% ipython --no-banner

In [1]: import numpy as np

In [2]: np.set_printoptions(precision=2, suppress=True, linewidth=160)

In [3]: feats = np.array([[-0.6, 0.0, -1.0],
   ...:     [0.0, -0.5, -0.5],
   ...:     [0.5, 0.2, 0.0],
   ...:     [0.3, -1.1, -1.5],
   ...:     [-0.1, 0.7, -0.6],
   ...:     [-0.1, -0.6, -1.2],
   ...:     [0.7, 0.1, -0.8],
   ...:     [-0.8, -1.4, -0.4],
   ...:     [-0.2, -0.1, 0.5],
   ...:     [-1.4, -1.5, -0.7],
   ...:     [0.8, 1.8, 1.3],
   ...:     [-0.1, 0.8, 0.9],
   ...:     [1.6, -0.2, 0.6],
   ...:     [0.2, -1.0, -1.3],
   ...:     [-0.3, -1.0, -1.7],
   ...:     [1.8, 0.1, 0.2],
   ...:     [-0.6, -0.9, 2.1],
   ...:     [-1.1, 0.0, 0.9],
   ...:     [1.1, 0.0, -0.1],
   ...:     [-0.1, -1.4, -0.7],
   ...:     [0.8, -0.4, -1.1],
   ...:     [-0.5, 0.0, 1.2],
   ...:     [-0.3, 0.1, -0.2]])

In [4]: feats[1] *= 10

In [5]: print(feats)
[[-0.6  0.  -1. ]
 [ 0.  -5.  -5. ]
 [ 0.5  0.2  0. ]
 [ 0.3 -1.1 -1.5]
 [-0.1  0.7 -0.6]
 [-0.1 -0.6 -1.2]
 [ 0.7  0.1 -0.8]
 [-0.8 -1.4 -0.4]
 [-0.2 -0.1  0.5]
 [-1.4 -1.5 -0.7]
 [ 0.8  1.8  1.3]
 [-0.1  0.8  0.9]
 [ 1.6 -0.2  0.6]
 [ 0.2 -1.  -1.3]
 [-0.3 -1.  -1.7]
 [ 1.8  0.1  0.2]
 [-0.6 -0.9  2.1]
 [-1.1  0.   0.9]
 [ 1.1  0.  -0.1]
 [-0.1 -1.4 -0.7]
 [ 0.8 -0.4 -1.1]
 [-0.5  0.   1.2]
 [-0.3  0.1 -0.2]]

In [6]: d = np.linalg.norm(feats[:, None] - feats[None], axis=-1)

In [7]: print(np.flatnonzero(d[0] < d.mean() / 2))
[ 0  4  5 22]

In [8]: print(d.mean(axis=1).argmax())
1

In [9]: print(np.unravel_index(d.round(6).argmax(), d.shape))
(np.int64(1), np.int64(10))

In [10]: print(d[:5, :5])
[[0.   6.43 1.5  1.51 0.95]
 [6.43 0.   7.23 5.25 7.2 ]
 [1.5  7.23 0.   1.99 0.98]
 [1.51 5.25 1.99 0.   2.05]
 [0.95 7.2  0.98 2.05 0.  ]]

In [11]: print(np.linalg.matrix_rank(d ** 2))
5

In [12]: print(d.shape)
(23, 23)

In [13]: proj = feats @ np.linalg.solve(feats.T @ feats, feats.T)

In [14]: print(np.round(proj @ feats[:, 2], 2) + 0)
[-1.  -5.   0.  -1.5 -0.6 -1.2 -0.8 -0.4  0.5 -0.7  1.3  0.9  0.6 -1.3 -1.7  0.2  2.1  0.9 -0.1 -0.7 -1.1  1.2 -0.2]

In [15]: print(np.round(np.linalg.eigvalsh(proj), 2) + 0)
[0. 0. 0. 0. 0. 0. 0. 0. 0. 0. 0. 0. 0. 0. 0. 0. 0. 0. 0. 0. 1. 1. 1.]

In [16]: arr = np.loadtxt("x.csv", delimiter=",")

In [17]: print(arr)
[[ 2.44 -0.74  2.75]
 [ 1.4  -1.48 -2.48]
 [ 0.67 -0.41 -0.04]
 [-3.06  1.76 -0.25]]

In [18]: print(np.linalg.cond(arr) > 100)
True

In [19]: print(np.argsort(-np.linalg.norm(arr, axis=0).round(6), kind="stable")[:3])
[0 2 1]

In [20]: print(np.linalg.matrix_rank(arr, rtol=0.1))
2

In [21]: print([round(float(x), 2) for x in np.linalg.svd(arr, compute_uv=False)[:3]])
[4.89, 3.69, 0.0]

In [22]: def softmax(z):
    ...:     e = np.exp(z - z.max(axis=-1, keepdims=True))
    ...:     return e / e.sum(axis=-1, keepdims=True)
    ...: 

In [23]: print(softmax(arr[0] + -1))
[0.42 0.02 0.57]

In [24]: att = arr @ arr.T / np.sqrt(3)

In [25]: print(np.round(softmax(att), 2) + 0)
[[1.   0.   0.   0.  ]
 [0.   0.99 0.01 0.  ]
 [0.41 0.36 0.2  0.03]
 [0.   0.   0.   1.  ]]

In [26]: print(np.round(softmax(att + np.triu(np.full(att.shape, -np.inf), 1)), 2) + 0)
[[1.   0.   0.   0.  ]
 [0.   1.   0.   0.  ]
 [0.42 0.38 0.21 0.  ]
 [0.   0.   0.   1.  ]]

In [27]: print(softmax(att)[0] @ arr)
[ 2.44 -0.74  2.75]

In [28]: rk = np.linalg.matrix_rank(arr)

In [29]: print(rk)
2

In [30]: ns = np.linalg.svd(arr)[2][rk:].T

In [31]: print(np.round(arr @ ns, 2) + 0)
[[0.]
 [0.]
 [0.]
 [0.]]

In [32]: print(np.linalg.matrix_rank(arr.T @ arr), np.linalg.matrix_rank(arr @ arr.T))
2 2

In [33]: print(ns[:, 0] / ns[np.abs(ns[:, 0]).round(6).argmax(), 0])
[ 0.6   1.   -0.26]

In [34]: print([int(np.linalg.matrix_rank(np.delete(arr, i, axis=0))) for i in range(4)])
[2, 2, 2, 2]

In [35]: print([int(np.linalg.matrix_rank(arr[:i])) for i in range(1, len(arr) + 1)])
[1, 2, 2, 2]

In [36]: print(ns @ ns.T)
[[ 0.25  0.42 -0.11]
 [ 0.42  0.7  -0.18]
 [-0.11 -0.18  0.05]]

In [37]: print(np.allclose(arr @ ns, 0))
True

In [38]: left, sig, vt = np.linalg.svd(arr)

In [39]: print(np.argmax(sig[:-1] / (sig[1:] + 1e-6)) + 1)
2

In [40]: print(sig.round(2) + 0)
[4.89 3.69 0.  ]

In [41]: M2 = left[:, :2] @ np.diag(sig[:2]) @ vt[:2]

In [42]: print(np.linalg.matrix_rank(M2))
2

In [43]: print(round(np.linalg.norm(arr - M2, 2), 2), round(float(sig[2]), 2))
0.0 0.0

In [44]: print(np.linalg.matrix_rank(arr, rtol=0.05))
2

In [45]: print(M2)
[[ 2.44 -0.74  2.75]
 [ 1.4  -1.48 -2.48]
 [ 0.67 -0.41 -0.04]
 [-3.06  1.76 -0.25]]

In [46]: M2 = np.array([[2, 1, 0], [2, 2, 0]])

In [47]: basis = np.kron(M2, arr)

In [48]: print(basis)
[[ 4.88 -1.48  5.5   2.44 -0.74  2.75  0.   -0.    0.  ]
 [ 2.8  -2.96 -4.96  1.4  -1.48 -2.48  0.   -0.   -0.  ]
 [ 1.34 -0.82 -0.08  0.67 -0.41 -0.04  0.   -0.   -0.  ]
 [-6.12  3.52 -0.5  -3.06  1.76 -0.25 -0.    0.   -0.  ]
 [ 4.88 -1.48  5.5   4.88 -1.48  5.5   0.   -0.    0.  ]
 [ 2.8  -2.96 -4.96  2.8  -2.96 -4.96  0.   -0.   -0.  ]
 [ 1.34 -0.82 -0.08  1.34 -0.82 -0.08  0.   -0.   -0.  ]
 [-6.12  3.52 -0.5  -6.12  3.52 -0.5  -0.    0.   -0.  ]]

In [49]: print(np.linalg.matrix_rank(basis))
4

In [50]: mat = np.array([[3.98, 4.09, 2.17, -1.74],
    ...:     [2.01, 1.95, 0.93, -0.87],
    ...:     [7.59, 8.35, 4.28, -3.74],
    ...:     [6.15, 5.88, 2.44, -3.44]])

In [51]: left, sig, vt = np.linalg.svd(mat)

In [52]: print(sig)
[17.28  0.97  0.26  0.04]

In [53]: M2 = left[:, :1] @ np.diag(sig[:1]) @ vt[:1]

In [54]: print(np.linalg.matrix_rank(mat, rtol=0.05))
2

In [55]: print(M2)
[[ 3.94  4.1   1.99 -1.99]
 [ 1.91  1.99  0.96 -0.96]
 [ 7.84  8.16  3.96 -3.95]
 [ 5.88  6.12  2.97 -2.96]]

In [56]: print(np.round(np.linalg.norm(mat - M2, 2), 2), np.round(sig[1], 2))
0.97 0.97

In [57]: M = np.array([[9, 2, 1, 1, -3],
    ...:     [-6, 0, -3, 1, 2],
    ...:     [-3, 0, 3, 3, 1],
    ...:     [9, 1, 2, -1, -3],
    ...:     [3, 3, 0, 0, -1]])

In [58]: left, sig, vt = np.linalg.svd(M)

In [59]: evecs = vt[:(sig > 1e-8).sum()]

In [60]: rng = np.random.default_rng(1520)

In [61]: vec = M[0] + 2 * M[4] + rng.integers(2) * np.eye(5)[4]

In [62]: print(vec)
[15.  8.  1.  1. -5.]

In [63]: print(np.allclose(evecs.T @ evecs @ vec, vec))
True

In [64]: print(round(float(np.linalg.norm(vec - evecs.T @ evecs @ vec)), 2))
0.0

In [65]: print(np.linalg.matrix_rank(np.vstack([M, vec])))
4

In [66]: K = 3 * np.eye(6) + np.ones((6, 6))

In [67]: print(K)
[[4. 1. 1. 1. 1. 1.]
 [1. 4. 1. 1. 1. 1.]
 [1. 1. 4. 1. 1. 1.]
 [1. 1. 1. 4. 1. 1.]
 [1. 1. 1. 1. 4. 1.]
 [1. 1. 1. 1. 1. 4.]]

In [68]: vec = np.array([3, 3, 0, 0, 1, 2])

In [69]: h1 = np.maximum(K @ vec, 0)

In [70]: print(K.T @ h1)
[135. 135. 108. 108. 117. 126.]

In [71]: idx = rng.permutation(6)

In [72]: print(idx)
[3 4 1 0 5 2]

In [73]: M2 = K[idx][:, idx]

In [74]: print(np.trace(M2))
24.0

In [75]: print(np.allclose(M2, K))
True

In [76]: m1 = np.diag(np.array([2, 3, -1, 0, -2, -3])) + -1 * np.eye(6, k=1) + -1 * np.eye(6, k=-1)

In [77]: print(m1)
[[ 2. -1.  0.  0.  0.  0.]
 [-1.  3. -1.  0.  0.  0.]
 [ 0. -1. -1. -1.  0.  0.]
 [ 0.  0. -1.  0. -1.  0.]
 [ 0.  0.  0. -1. -2. -1.]
 [ 0.  0.  0.  0. -1. -3.]]

In [78]: idx = rng.permutation(6)

In [79]: M2 = m1[:, idx] * rng.choice([-1, 1], 6)

In [80]: print(M2)
[[-0.  1. -0. -2. -0. -0.]
 [ 1. -3. -0.  1. -0. -0.]
 [ 1.  1. -0. -0. -0.  1.]
 [ 1. -0.  1. -0. -0. -0.]
 [-0. -0.  2. -0.  1.  1.]
 [-0. -0.  1. -0.  3. -0.]]

In [81]: left, _, vt = np.linalg.svd(m1.T @ M2)

In [82]: print(np.round(np.linalg.lstsq(m1, M2)[0], 2) + 0)
[[ 0.  0.  0. -1.  0.  0.]
 [ 0. -1.  0.  0.  0.  0.]
 [-1.  0.  0.  0.  0.  0.]
 [ 0.  0.  0.  0.  0. -1.]
 [ 0.  0. -1.  0.  0.  0.]
 [ 0.  0.  0.  0. -1.  0.]]

In [83]: print(np.round(left @ vt, 2) + 0)
[[ 0.  0.  0. -1.  0.  0.]
 [ 0. -1.  0.  0.  0.  0.]
 [-1.  0.  0.  0.  0.  0.]
 [ 0.  0.  0.  0.  0. -1.]
 [ 0.  0. -1.  0.  0.  0.]
 [ 0.  0.  0.  0. -1.  0.]]

In [84]: print(idx)
[2 1 4 0 5 3]

In [85]: Q, Rm = np.linalg.qr(M2)

In [86]: print(round(abs(Rm[0, 0]), 2), np.round(np.linalg.norm(M2[:, 0]), 2))
1.73 1.73

In [87]: print(Q.shape, Rm.shape)
(6, 6) (6, 6)

In [88]: print(Rm)
[[ 1.73 -1.15  0.58  0.58 -0.    0.58]
 [ 0.    3.11  0.21 -1.39 -0.    0.54]
 [ 0.    0.    2.37 -0.01  2.11  0.65]
 [ 0.    0.    0.    1.65  0.02  0.26]
 [ 0.    0.    0.    0.    2.36 -0.16]
 [ 0.    0.    0.    0.    0.    0.93]]

In [89]: print(np.round(Q.T @ Q, 2) + 0)
[[1. 0. 0. 0. 0. 0.]
 [0. 1. 0. 0. 0. 0.]
 [0. 0. 1. 0. 0. 0.]
 [0. 0. 0. 1. 0. 0.]
 [0. 0. 0. 0. 1. 0.]
 [0. 0. 0. 0. 0. 1.]]

In [90]: ev, evecs = np.linalg.eigh(m1)

In [91]: print(np.round(evecs @ np.diag(ev) @ evecs.T, 2) + 0)
[[ 2. -1.  0.  0.  0.  0.]
 [-1.  3. -1.  0.  0.  0.]
 [ 0. -1. -1. -1.  0.  0.]
 [ 0.  0. -1.  0. -1.  0.]
 [ 0.  0.  0. -1. -2. -1.]
 [ 0.  0.  0.  0. -1. -3.]]

In [92]: print(ev)
[-3.71 -2.06 -1.32  0.79  1.52  3.78]

In [93]: print(np.linalg.eigvalsh(m1 @ m1))
[ 0.63  1.75  2.3   4.25 13.76 14.31]

In [94]: print(np.linalg.eigvalsh(m1 + -2 * np.eye(6)))
[-5.71 -4.06 -3.32 -1.21 -0.48  1.78]

In [95]: print(np.round(evecs.T @ m1 @ evecs, 2) + 0)
[[-3.71  0.    0.    0.    0.    0.  ]
 [ 0.   -2.06  0.    0.    0.    0.  ]
 [ 0.    0.   -1.32  0.    0.    0.  ]
 [ 0.    0.    0.    0.79  0.    0.  ]
 [ 0.    0.    0.    0.    1.52  0.  ]
 [ 0.    0.    0.    0.    0.    3.78]]

In [96]: print(round(ev.sum(), 2), np.trace(m1))
-1.0 -1.0

In [97]: print(np.abs(evecs[:, -1]).round(6).argmax())
1

In [98]: print(np.round(evecs.T @ evecs, 2) + 0)
[[1. 0. 0. 0. 0. 0.]
 [0. 1. 0. 0. 0. 0.]
 [0. 0. 1. 0. 0. 0.]
 [0. 0. 0. 1. 0. 0.]
 [0. 0. 0. 0. 1. 0.]
 [0. 0. 0. 0. 0. 1.]]

In [99]: vec = np.array([-3, -2, 1, -3, 3, 3])

In [100]: h1 = np.maximum(m1 @ vec, 0)

In [101]: print(m1 * (h1 > 1e-9)[:, None])
[[ 0. -0.  0.  0.  0.  0.]
 [-0.  0. -0.  0.  0.  0.]
 [ 0. -1. -1. -1.  0.  0.]
 [ 0.  0. -0.  0. -0.  0.]
 [ 0.  0.  0. -0. -0. -0.]
 [ 0.  0.  0.  0. -0. -0.]]

In [102]: print(m1.T @ h1)
[ 0. -4. -4. -4.  0.  0.]

In [103]: print(np.maximum(m1 @ (3 * vec), 0))
[ 0.  0. 12.  0.  0.  0.]

In [104]: print(np.flatnonzero(h1 > 1e-9))
[2]

In [105]: print(np.tanh(m1 @ vec))
[-1. -1.  1. -1. -1. -1.]

In [106]: print(np.linalg.matrix_power(m1, 3))
[[ 15. -21.   4.  -1.   0.   0.]
 [-21.  40. -10.   2.  -1.   0.]
 [  4. -10.  -2.  -4.  -3.  -1.]
 [ -1.   2.  -4.  -3.  -7.  -5.]
 [  0.  -1.  -3.  -7. -19. -21.]
 [  0.   0.  -1.  -5. -21. -35.]]

In [107]: print(np.allclose(m1 @ m1.T, m1.T @ m1))
True

In [108]: m1.inv()
AttributeError: 'numpy.ndarray' object has no attribute 'inv'


In [109]: print(m1 @ m1)
[[ 5. -5.  1.  0.  0.  0.]
 [-5. 11. -2.  1.  0.  0.]
 [ 1. -2.  3.  1.  1.  0.]
 [ 0.  1.  1.  2.  2.  1.]
 [ 0.  0.  1.  2.  6.  5.]
 [ 0.  0.  0.  1.  5. 10.]]

In [110]: print(np.sort(np.abs(np.linalg.eigvals(m1))))
[0.79 1.32 1.52 2.06 3.71 3.78]

In [111]: A = np.load("run6.npy")

In [112]: print(A)
[[ 1.66  0.84 -1.87]
 [ 2.92  7.98 -5.23]
 [ 0.27 -2.33 -2.85]
 [ 0.56 -0.76 -3.57]
 [ 2.65  5.84 -3.89]
 [ 2.42  5.22 -3.97]
 [ 2.26  3.05 -2.28]
 [ 1.71  0.62 -1.5 ]
 [ 3.7   4.67  0.42]
 [ 0.7  -2.51 -1.4 ]
 [ 5.88  6.58  5.05]
 [ 0.76  0.44 -4.14]
 [ 0.66 -1.73 -2.3 ]
 [ 3.12 -1.35  4.72]
 [ 2.3   3.2  -2.29]
 [ 2.03 -1.7   1.8 ]
 [ 3.35  3.11  0.95]]

In [113]: M2 = A / np.sqrt((A ** 2).mean(axis=1, keepdims=True))

In [114]: print(np.linalg.norm(M2, axis=1))
[1.73 1.73 1.73 1.73 1.73 1.73 1.73 1.73 1.73 1.73 1.73 1.73 1.73 1.73 1.73 1.73 1.73]

In [115]: print(np.linalg.matrix_rank(A - A.mean(axis=1, keepdims=True)))
2

In [116]: print(np.linalg.matrix_rank(M2) == np.linalg.matrix_rank(A))
True

In [117]: basis = A[[16, 3]].astype(float)

In [118]: for _ in range(6):
     ...:     idx = np.linalg.norm(A[:, None] - basis, axis=-1).argmin(axis=1)
     ...:     basis = np.array([A[idx == j].mean(axis=0) for j in range(2)])
     ...: 

In [119]: print(idx)
[1 0 1 1 0 0 0 1 0 1 0 1 1 1 0 1 0]

In [120]: print(basis)
[[ 3.19  4.96 -1.41]
 [ 1.27 -0.94 -1.23]]

In [121]: print(softmax(A).sum(axis=1))
[1. 1. 1. 1. 1. 1. 1. 1. 1. 1. 1. 1. 1. 1. 1. 1. 1.]

In [122]: att = A @ A.T / np.sqrt(3)

In [123]: print(softmax(att).round(6).argmax(axis=1))
[ 1  1  2 11  1  1  1  1 10  2 10  1  2 13  1 13 10]

In [124]: Q, evecs = np.linalg.qr(A[:, :1])[0], np.linalg.qr(A[:, 1:])[0]

In [125]: sig = np.linalg.svd(Q.T @ evecs, compute_uv=False)

In [126]: print((sig > 0.9).sum())
0

In [127]: cen = (A - A.mean(axis=0)) / A.std(axis=0)

In [128]: print(cen.std(axis=0))
[1. 1. 1.]

In [129]: beta = np.linalg.lstsq(np.delete(cen, 1, axis=1), cen[:, 1])[0]

In [130]: print(np.abs(beta).argmax())
0

In [131]: print(round(float(1 - np.var(cen[:, 1] - np.delete(cen, 1, axis=1) @ beta)), 2))
1.0

In [132]: J = np.load("out2.npy")

In [133]: print(J)
[[ 0  1 -1  1  0]
 [ 0  1  2 -1  0]
 [ 2  1 -3  1  0]
 [ 2 -3  0  2  0]
 [ 0  0  0  0  0]]

In [134]: # looks like rank 4

In [135]: left, sig, vt = np.linalg.svd(J)

In [136]: evecs = vt[:(sig > 1e-8).sum()]

In [137]: vec = J[2] + -3 * J[4] + rng.integers(2) * np.eye(5)[0]

In [138]: print(vec)
[ 2.  1. -3.  1.  0.]

In [139]: print(np.linalg.matrix_rank(np.vstack([J, vec])))
4
